% ipython --no-banner

In [1]: import numpy as np

In [2]: import numpy.linalg as la

In [3]: np.set_printoptions(precision=3, suppress=True, linewidth=140, floatmode="fixed")

In [4]: rd = lambda a: np.round(a, 3) + 0

In [5]: E = np.array([[-1.4, -1.8, -1.5, 0.5, -0.2, -0.9, -0.9],
   ...:     [0.7, 0.9, -0.8, 0.4, -0.2, 1.5, -0.7],
   ...:     [0.9, 0.7, -1.4, -0.8, 0.9, -0.2, 0.6],
   ...:     [-0.5, -1.6, -2.0, -1.2, 0.5, 0.6, 1.1],
   ...:     [1.3, -1.0, -0.8, 0.6, 1.7, 1.5, 1.5],
   ...:     [-0.3, 0.6, 0.6, 0.4, 2.5, 0.9, -0.4],
   ...:     [-0.3, -1.2, -0.1, -0.1, 0.7, -0.4, -0.1],
   ...:     [0.0, 0.6, 0.2, 0.9, 0.0, 0.4, 0.6],
   ...:     [-0.6, 0.6, 0.6, 0.3, 0.4, 0.6, 1.3],
   ...:     [-0.3, 1.0, -0.3, -0.7, -0.8, 0.1, 0.6],
   ...:     [-0.5, -1.6, -0.3, -0.5, -1.0, 0.5, 0.0]])

In [6]: E[:, 4] *= 20

In [7]: print(E)
[[ -1.400  -1.800  -1.500   0.500  -4.000  -0.900  -0.900]
 [  0.700   0.900  -0.800   0.400  -4.000   1.500  -0.700]
 [  0.900   0.700  -1.400  -0.800  18.000  -0.200   0.600]
 [ -0.500  -1.600  -2.000  -1.200  10.000   0.600   1.100]
 [  1.300  -1.000  -0.800   0.600  34.000   1.500   1.500]
 [ -0.300   0.600   0.600   0.400  50.000   0.900  -0.400]
 [ -0.300  -1.200  -0.100  -0.100  14.000  -0.400  -0.100]
 [  0.000   0.600   0.200   0.900   0.000   0.400   0.600]
 [ -0.600   0.600   0.600   0.300   8.000   0.600   1.300]
 [ -0.300   1.000  -0.300  -0.700 -16.000   0.100   0.600]
 [ -0.500  -1.600  -0.300  -0.500 -20.000   0.500   0.000]]

In [8]: # column 4 is much longer than the rest

In [9]: la.matrix_rank(E, rtol=0.1)
Out[9]: np.int64(1)

In [10]: round(np.log10(la.cond(E)))
Out[10]: 2
